$ ipython --no-banner

In [1]: import numpy as np

In [2]: np.set_printoptions(suppress=True, linewidth=160)

In [3]: def tidy(a):
   ...:     return np.round(a, 2) + 0
   ...: 

In [4]: E = np.loadtxt("sample5.csv", delimiter=",")

In [5]: print(tidy(E))
[[0.18 0.   0.18 0.18 0.   0.18 0.09 0.09 0.   0.09]
 [0.13 0.07 0.13 0.13 0.07 0.   0.13 0.13 0.13 0.07]
 [0.13 0.13 0.13 0.13 0.07 0.   0.13 0.13 0.13 0.  ]
 [0.17 0.17 0.08 0.25 0.08 0.08 0.17 0.   0.   0.  ]
 [0.12 0.06 0.12 0.06 0.19 0.12 0.12 0.06 0.   0.12]
 [0.08 0.08 0.15 0.15 0.08 0.23 0.08 0.   0.08 0.08]
 [0.08 0.17 0.08 0.08 0.   0.17 0.08 0.17 0.17 0.  ]
 [0.   0.15 0.   0.08 0.08 0.08 0.15 0.23 0.08 0.15]
 [0.15 0.08 0.15 0.   0.15 0.   0.08 0.08 0.15 0.15]
 [0.07 0.   0.14 0.   0.14 0.07 0.14 0.07 0.14 0.21]]

In [6]: # a transition matrix

In [7]: x0 = np.array([0, 1, 5, 9, -9, 6, -2, -5, 9, -2])

In [8]: y = E @ x0

In [9]: coef, lr = np.zeros(10), 1 / np.linalg.norm(E, 2) ** 2

In [10]: for i in range(6):
    ...:     coef -= lr * E.T @ (E @ coef - y)
    ...:     if i % 1 == 0: print(i, round(np.linalg.norm(E @ coef - y), 2))
    ...: 
0 3.89
1 3.53
2 3.22
3 2.96
4 2.73
5 2.53

In [11]: print(tidy(np.linalg.cond(E)))
61.72

In [12]: print(tidy(np.linalg.matrix_power(E, 100)))
[[0.11 0.1  0.12 0.11 0.08 0.1  0.12 0.1  0.09 0.08]
 [0.11 0.1  0.12 0.11 0.08 0.1  0.12 0.1  0.09 0.08]
 [0.11 0.1  0.12 0.11 0.08 0.1  0.12 0.1  0.09 0.08]
 [0.11 0.1  0.12 0.11 0.08 0.1  0.12 0.1  0.09 0.08]
 [0.11 0.1  0.12 0.11 0.08 0.1  0.12 0.1  0.09 0.08]
 [0.11 0.1  0.12 0.11 0.08 0.1  0.12 0.1  0.09 0.08]
 [0.11 0.1  0.12 0.11 0.08 0.1  0.12 0.1  0.09 0.08]
 [0.11 0.1  0.12 0.11 0.08 0.1  0.12 0.1  0.09 0.08]
 [0.11 0.1  0.12 0.11 0.08 0.1  0.12 0.1  0.09 0.08]
 [0.11 0.1  0.12 0.11 0.08 0.1  0.12 0.1  0.09 0.08]]

In [13]: print(tidy(E.sum(axis=1)))
[1. 1. 1. 1. 1. 1. 1. 1. 1. 1.]

In [14]: print(tidy(np.linalg.matrix_power(E, 2)))
[[0.12 0.1  0.12 0.15 0.06 0.12 0.12 0.08 0.07 0.06]
 [0.12 0.1  0.11 0.11 0.08 0.08 0.12 0.11 0.09 0.08]
 [0.12 0.11 0.11 0.12 0.07 0.08 0.12 0.12 0.09 0.07]
 [0.14 0.1  0.12 0.16 0.06 0.11 0.12 0.08 0.07 0.04]
 [0.11 0.08 0.12 0.11 0.09 0.11 0.12 0.09 0.08 0.08]
 [0.12 0.09 0.13 0.13 0.08 0.11 0.11 0.07 0.08 0.07]
 [0.11 0.1  0.11 0.11 0.07 0.09 0.11 0.11 0.1  0.08]
 [0.08 0.1  0.1  0.09 0.09 0.09 0.13 0.12 0.1  0.11]
 [0.12 0.07 0.13 0.08 0.1  0.08 0.12 0.11 0.1  0.11]
 [0.1  0.08 0.13 0.07 0.1  0.09 0.11 0.1  0.11 0.11]]

In [15]: pr = np.eye(10)[8]

In [16]: for _ in range(6):
    ...:     pr = pr @ E
    ...:     print(pr.round(2))
    ...: 
[0.15 0.08 0.15 0.   0.15 0.   0.08 0.08 0.15 0.15]
[0.12 0.07 0.13 0.08 0.1  0.08 0.12 0.11 0.1  0.11]
[0.11 0.09 0.12 0.1  0.08 0.09 0.12 0.1  0.09 0.09]
[0.11 0.09 0.12 0.11 0.08 0.09 0.12 0.1  0.09 0.08]
[0.11 0.09 0.12 0.11 0.08 0.09 0.12 0.1  0.09 0.08]
[0.11 0.09 0.12 0.11 0.08 0.1  0.12 0.1  0.09 0.08]

In [17]: data = np.loadtxt("arr.csv", delimiter=",")

In [18]: print(data)
[[  0.2    0.2    0.11 -12.69]
 [ -0.26  -3.51   0.    -0.18]
 [  0.     0.35   0.09 -19.68]
 [ -0.07   0.66   0.13  -2.12]
 [ -0.38  -0.63   0.09   2.27]
 [ -0.54   0.31   0.08  -8.28]
 [  0.42   0.3   -0.14   2.46]
 [  0.09  -1.56  -0.03 -10.68]
 [  0.8   -0.24  -0.04  -0.36]
 [  0.14   1.94  -0.04   3.18]
 [ -0.37   2.08   0.08   3.78]
 [  0.04  -3.35  -0.06  -5.95]
 [  0.49   0.13  -0.02   8.71]
 [  0.13  -0.22   0.    -2.21]
 [  0.55  -2.84  -0.1   -2.32]
 [  0.42   1.7    0.04 -17.77]
 [ -0.07   0.45   0.01   7.76]
 [ -0.39  -0.54   0.07  -0.83]]

In [19]: M2 = np.c_[data[:, :2] @ np.array([[4, 1], [-2, 0]]), np.array([-1, -2, -1, -1, 5, 6, -7, -1, -3, -6, 7, -5, 3, -5, 5, -7, 6, 9])]

In [20]: print(tidy(M2))
[[ 0.4   0.2  -1.  ]
 [ 5.98 -0.26 -2.  ]
 [-0.7   0.   -1.  ]
 [-1.6  -0.07 -1.  ]
 [-0.26 -0.38  5.  ]
 [-2.78 -0.54  6.  ]
 [ 1.08  0.42 -7.  ]
 [ 3.48  0.09 -1.  ]
 [ 3.68  0.8  -3.  ]
 [-3.32  0.14 -6.  ]
 [-5.64 -0.37  7.  ]
 [ 6.86  0.04 -5.  ]
 [ 1.7   0.49  3.  ]
 [ 0.96  0.13 -5.  ]
 [ 7.88  0.55  5.  ]
 [-1.72  0.42 -7.  ]
 [-1.18 -0.07  6.  ]
 [-0.48 -0.39  9.  ]]

In [21]: print(tidy(np.linalg.lstsq(data, M2[:, 0])[0]))
[ 4. -2.  0.  0.]

In [22]: print(np.linalg.matrix_rank(np.c_[data, M2]))
5

In [23]: print(np.linalg.matrix_rank(M2))
3

In [24]: D = np.linalg.norm(M2[:, None] - M2[None], axis=-1)

In [25]: print(D.mean(axis=1).argmax())
10

In [26]: print((D + 1e9 * np.eye(18)).round(6).argmin(axis=1))
[ 2  7  3  2 16 16 13  8  7 15  5  1  4  6 12  9  4 16]

In [27]: print(np.linalg.matrix_rank(D ** 2))
5

In [28]: print(tidy(D[:5, :5]))
[[0.   5.69 1.12 2.02 6.06]
 [5.69 0.   6.76 7.65 9.38]
 [1.12 6.76 0.   0.9  6.03]
 [2.02 7.65 0.9  0.   6.16]
 [6.06 9.38 6.03 6.16 0.  ]]

In [29]: print(np.unravel_index(D.round(6).argmax(), D.shape))
(np.int64(10), np.int64(11))

In [30]: print(tidy(D[1]))
[ 5.69  0.    6.76  7.65  9.38 11.87  7.03  2.72  2.72 10.13 14.7   3.14  6.62  5.86  7.3   9.21 10.74 12.76]

In [31]: m1 = np.array([[2, -1, 0, -2],
    ...:     [2, 1, 0, 0],
    ...:     [1, 0, -2, 2],
    ...:     [2, -1, 2, 0],
    ...:     [0, -2, -1, 0],
    ...:     [2, 1, 2, -1],
    ...:     [-1, 1, 2, 1],
    ...:     [0, 0, 2, 2],
    ...:     [0, -2, -1, 2],
    ...:     [2, 2, 2, 0]])

In [32]: print(m1)
[[ 2 -1  0 -2]
 [ 2  1  0  0]
 [ 1  0 -2  2]
 [ 2 -1  2  0]
 [ 0 -2 -1  0]
 [ 2  1  2 -1]
 [-1  1  2  1]
 [ 0  0  2  2]
 [ 0 -2 -1  2]
 [ 2  2  2  0]]

In [33]: print(tidy(np.linalg.svd(m1, compute_uv=False)))
[6.19 4.48 3.84 3.14]

In [34]: print(np.unravel_index(np.abs(m1).argmax(), m1.shape))
(np.int64(0), np.int64(0))

In [35]: Xs = (m1 - m1.mean(axis=0)) / m1.std(axis=0)

In [36]: print(np.argwhere(np.abs(Xs) > 2))
[]

In [37]: coef = np.linalg.lstsq(np.delete(Xs, 3, axis=1), Xs[:, 3])[0]

In [38]: print(np.abs(coef).argmax())
0

In [39]: print(tidy(1 - np.var(Xs[:, 3] - np.delete(Xs, 3, axis=1) @ coef)))
0.48

In [40]: M2 = m1 / np.sqrt((m1 ** 2).mean(axis=1, keepdims=True))

In [41]: print(np.linalg.matrix_rank(m1 - m1.mean(axis=1, keepdims=True)))
3

In [42]: print(tidy(np.linalg.norm(M2, axis=1)))
[2. 2. 2. 2. 2. 2. 2. 2. 2. 2.]

In [43]: print(tidy(M2[0]))
[ 1.33 -0.67  0.   -1.33]

In [44]: print(m1 - m1.mean(axis=1, keepdims=True))
[[ 2.25 -0.75  0.25 -1.75]
 [ 1.25  0.25 -0.75 -0.75]
 [ 0.75 -0.25 -2.25  1.75]
 [ 1.25 -1.75  1.25 -0.75]
 [ 0.75 -1.25 -0.25  0.75]
 [ 1.    0.    1.   -2.  ]
 [-1.75  0.25  1.25  0.25]
 [-1.   -1.    1.    1.  ]
 [ 0.25 -1.75 -0.75  2.25]
 [ 0.5   0.5   0.5  -1.5 ]]

In [45]: J = np.load("mat.npy")

In [46]: print(J)
[[ 0.96 -0.21 -0.96 -0.84  0.99]
 [ 0.68 -0.46 -0.79 -0.48  0.99]
 [-0.74 -0.85  0.05  0.5   1.  ]
 [ 0.5   0.58 -0.07 -0.31 -0.96]
 [ 0.71 -0.23 -0.74 -0.5   0.93]
 [ 0.05 -0.36 -0.28 -0.04  0.9 ]
 [-0.99  0.28  0.98  0.91 -1.  ]
 [-0.41 -0.87 -0.44  0.23  1.  ]
 [-1.   -0.05  1.    0.98 -1.  ]
 [-0.65  0.12  0.65  0.45 -0.81]
 [-0.79  0.83  0.94  0.6  -1.  ]
 [ 0.57  0.98  0.72 -0.33 -1.  ]
 [-0.25  0.85  0.78  0.19 -1.  ]
 [-0.72  0.14  0.72  0.51 -0.87]
 [ 0.83  0.51 -0.62 -0.62 -0.78]
 [-0.54  0.27  0.62  0.36 -0.92]
 [ 0.62  0.9   0.28 -0.39 -1.  ]
 [-0.89  0.74  0.95  0.71 -1.  ]
 [-0.51 -0.1   0.41  0.33 -0.12]]

In [47]: x0 = np.array([6, -4, -8, -6, -5])

In [48]: y = J @ x0

In [49]: print(tidy(np.linalg.lstsq(J, y)[0]))
[ 6. -4. -8. -6. -5.]

In [50]: print(tidy(np.linalg.pinv(J) @ J))
[[1. 0. 0. 0. 0.]
 [0. 1. 0. 0. 0.]
 [0. 0. 1. 0. 0.]
 [0. 0. 0. 1. 0.]
 [0. 0. 0. 0. 1.]]

In [51]: rng = np.random.default_rng(115)

In [52]: y = y + 0.02 * rng.normal(size=19)

In [53]: print(tidy(y))
[ 14.39  10.13  -9.45   7.92   9.45  -0.3  -15.36  -1.84 -14.69  -8.25 -14.17   0.71  -7.33  -9.35  15.51  -6.85   5.22 -15.17  -7.32]

In [54]: coef, *_ = np.linalg.lstsq(J, y)

In [55]: print(tidy(np.linalg.norm(y - J @ coef)))
0.08

In [56]: print(tidy(coef))
[ 5.98 -4.   -8.02 -6.02 -5.01]

In [57]: print(tidy(J.T @ (y - J @ coef)))
[0. 0. 0. 0. 0.]

In [58]: print(tidy(np.linalg.norm(data)))
36.32

In [59]: print(np.linalg.matrix_rank(data))
4

In [60]: print(np.unravel_index(np.abs(data).argmax(), data.shape))
(np.int64(2), np.int64(3))

In [61]: print(tidy(data.mean(axis=0)))
[ 0.07 -0.26  0.02 -3.05]

In [62]: lab = J[:, 4] > np.median(J[:, 4])

In [63]: f = J[lab].mean(axis=0) - J[~lab].mean(axis=0)

In [64]: print(tidy((((J - J.mean(axis=0)) @ f > 0) == lab).mean()))
0.95

In [65]: print(tidy(f))
[ 0.45 -0.82 -0.99 -0.43  1.43]

In [66]: print(np.argsort(-np.abs(f).round(6), kind="stable"))
[4 2 1 0 3]

In [67]: print(lab.astype(int))
[1 1 1 0 1 1 0 1 0 1 0 0 0 0 1 0 0 0 1]

In [68]: Xs = J - J.mean(axis=0)

In [69]: vecs = np.linalg.svd(Xs)[2][:2]

In [70]: M2 = Xs - Xs @ vecs.T @ vecs

In [71]: print(tidy(np.cov(Xs @ vecs.T, rowvar=False)))
[[1.63 0.  ]
 [0.   0.71]]

In [72]: print(np.linalg.norm(M2, axis=1).round(6).argmax())
14

In [73]: print(tidy((Xs @ vecs.T).std(axis=0)))
[1.24 0.82]

In [74]: F = np.load("case8.npy")

In [75]: print(F)
[[-0.4 -0.1 -0.4  0.3]
 [ 1.1  0.1 -1.3  0.5]
 [ 1.5 -0.3  0.3 -0.4]
 [ 1.5  0.6 -0.3 -0.9]
 [-1.9  1.3 -1.   0.5]
 [ 0.2 -1.3 -1.7  1.1]
 [ 0.8  0.8 -1.2  0.2]
 [ 2.1 -2.1  0.9 -2. ]
 [-0.2  0.6 -0.4 -0.2]
 [-0.2  0.  -0.1  0.7]
 [-1.7  0.5 -1.4  0.7]
 [11.  14.   0.  -4. ]
 [-0.2  0.   0.3  1. ]
 [ 0.5 -0.2 -1.2  1.2]
 [ 0.1 -0.2 -0.3  0.3]]

In [76]: Xs = F - F.mean(axis=0)

In [77]: vecs = np.linalg.svd(Xs)[2][:1]

In [78]: M2 = Xs - Xs @ vecs.T @ vecs

In [79]: print(tidy(M2.std(axis=0)))
[0.86 0.83 0.7  0.72]

In [80]: print(np.linalg.norm(M2, axis=1).round(6).argmax())
7

In [81]: print(tidy(np.diag(vecs.T @ vecs)))
[0.36 0.58 0.   0.06]

In [82]: print(tidy(np.linalg.norm(M2) / np.linalg.norm(Xs)))
0.32

In [83]: M2 = F / np.sqrt((F ** 2).mean(axis=1, keepdims=True))

In [84]: print(tidy(np.linalg.norm(M2, axis=1)))
[2. 2. 2. 2. 2. 2. 2. 2. 2. 2. 2. 2. 2. 2. 2.]

In [85]: print(tidy(M2[7]))
[ 1.14 -1.14  0.49 -1.08]

In [86]: print(np.linalg.matrix_rank(F - F.mean(axis=1, keepdims=True)))
3

In [87]: W2 = F[[11, 3]].astype(float)

In [88]: for _ in range(4):
    ...:     lab = np.linalg.norm(F[:, None] - W2, axis=-1).argmin(axis=1)
    ...:     W2 = np.array([F[lab == j].mean(axis=0) for j in range(2)])
    ...: 

In [89]: print(lab)
[1 1 1 1 1 1 1 1 1 1 1 0 1 1 1]

In [90]: print(tidy(W2[1] - W2[0]))
[-10.77 -14.02  -0.56   4.21]

In [91]: print(np.abs(W2[1] - W2[0]).argmax())
1

In [92]: print(tidy(W2))
[[11.   14.    0.   -4.  ]
 [ 0.23 -0.02 -0.56  0.21]]

In [93]: M2 = np.array([[-3, -3, -2], [-1, -3, 3], [-3, 1, 0], [0, 1, -1]])

In [94]: print(tidy(np.einsum("ik,kj->ji", W2, M2)))
[[-47.     1.01]
 [-79.    -0.96]
 [ 24.    -0.74]]

In [95]: print(tidy(np.einsum("ij,ij->i", W2, W2)))
[333.     0.41]

In [96]: print(tidy(np.einsum("ij->j", W2)))
[11.23 13.98 -0.56 -3.79]

In [97]: print(np.linalg.matrix_rank(np.vstack([W2, M2.T])))
4

In [98]: mat = np.load("out3.npy")

In [99]: print(mat)
[[0 0 0 0 1 0]
 [1 0 0 0 0 0]
 [0 0 1 0 0 0]
 [0 1 0 0 0 0]
 [0 0 0 1 0 0]
 [0 0 0 0 0 1]]

In [100]: # row-stochastic, so 1 is an eigenvalue

In [101]: print(mat @ mat)
[[0 0 0 1 0 0]
 [0 0 0 0 1 0]
 [0 0 1 0 0 0]
 [1 0 0 0 0 0]
 [0 1 0 0 0 0]
 [0 0 0 0 0 1]]

In [102]: print(tidy(np.linalg.det(mat)))
-1.0

In [103]: print((mat != 0).astype(int))
[[0 0 0 0 1 0]
 [1 0 0 0 0 0]
 [0 0 1 0 0 0]
 [0 1 0 0 0 0]
 [0 0 0 1 0 0]
 [0 0 0 0 0 1]]

In [104]: print(tidy(np.sort(np.linalg.eigvals(mat).real)))
[-1.  0.  0.  1.  1.  1.]

In [105]: print(np.flatnonzero(np.linalg.matrix_power((mat != 0) + (mat.T != 0) + np.eye(6), 6)[3]))
[0 1 3 4]

In [106]: print(mat[:, 3] @ mat[:, 2])
0

In [107]: x0 = np.array([-7, -3, -9, 4, -9, 6])

In [108]: y = mat @ x0

In [109]: print(y)
[-9 -7 -9 -3  4  6]

In [110]: print(tidy(np.linalg.solve(mat, mat[:, 3])))
[0. 0. 0. 1. 0. 0.]

In [111]: print(tidy(np.linalg.solve(mat, y + mat[:, 5])))
[-7. -3. -9.  4. -9.  7.]

In [112]: print(tidy(np.linalg.solve(mat, -3 * y)))
[ 21.   9.  27. -12.  27. -18.]

In [113]: print(tidy(np.linalg.solve(mat, y)))
[-7. -3. -9.  4. -9.  6.]

In [114]: f = np.array([-3, 2, 3, 1, 3, -3])

In [115]: M2 = mat + np.outer(f, np.eye(6)[5])

In [116]: print(M2)
[[ 0.  0.  0.  0.  1. -3.]
 [ 1.  0.  0.  0.  0.  2.]
 [ 0.  0.  1.  0.  0.  3.]
 [ 0.  1.  0.  0.  0.  1.]
 [ 0.  0.  0.  1.  0.  3.]
 [ 0.  0.  0.  0.  0. -2.]]

In [117]: print(np.linalg.matrix_rank(M2 - mat))
1

In [118]: print(np.linalg.matrix_rank(np.linalg.inv(M2) - np.linalg.inv(mat), tol=1e-8))
1

In [119]: K = np.array([[3, 0, 0, 0, 0, 0, 0, 0],
     ...:     [0, 3, 0, 0, 0, 0, 0, 0],
     ...:     [0, 0, 3, 0, 0, 0, 0, 0],
     ...:     [0, 0, 0, 1, 0, 0, 0, 0],
     ...:     [0, 0, 0, 0, 3, 0, 0, 0],
     ...:     [0, 0, 0, 0, 0, 3, 0, 0],
     ...:     [0, 0, 0, 0, 0, 0, 3, 0],
     ...:     [0, 0, 0, 0, 0, 0, 0, 2]])

In [120]: low = np.linalg.cholesky(K)

In [121]: print(np.linalg.eigvalsh(K).min() > 0)
True

In [122]: print(K / np.sqrt(np.outer(np.diag(K), np.diag(K))))
[[1. 0. 0. 0. 0. 0. 0. 0.]
 [0. 1. 0. 0. 0. 0. 0. 0.]
 [0. 0. 1. 0. 0. 0. 0. 0.]
 [0. 0. 0. 1. 0. 0. 0. 0.]
 [0. 0. 0. 0. 1. 0. 0. 0.]
 [0. 0. 0. 0. 0. 1. 0. 0.]
 [0. 0. 0. 0. 0. 0. 1. 0.]
 [0. 0. 0. 0. 0. 0. 0. 1.]]

In [123]: print(tidy(low))
[[1.73 0.   0.   0.   0.   0.   0.   0.  ]
 [0.   1.73 0.   0.   0.   0.   0.   0.  ]
 [0.   0.   1.73 0.   0.   0.   0.   0.  ]
 [0.   0.   0.   1.   0.   0.   0.   0.  ]
 [0.   0.   0.   0.   1.73 0.   0.   0.  ]
 [0.   0.   0.   0.   0.   1.73 0.   0.  ]
 [0.   0.   0.   0.   0.   0.   1.73 0.  ]
 [0.   0.   0.   0.   0.   0.   0.   1.41]]
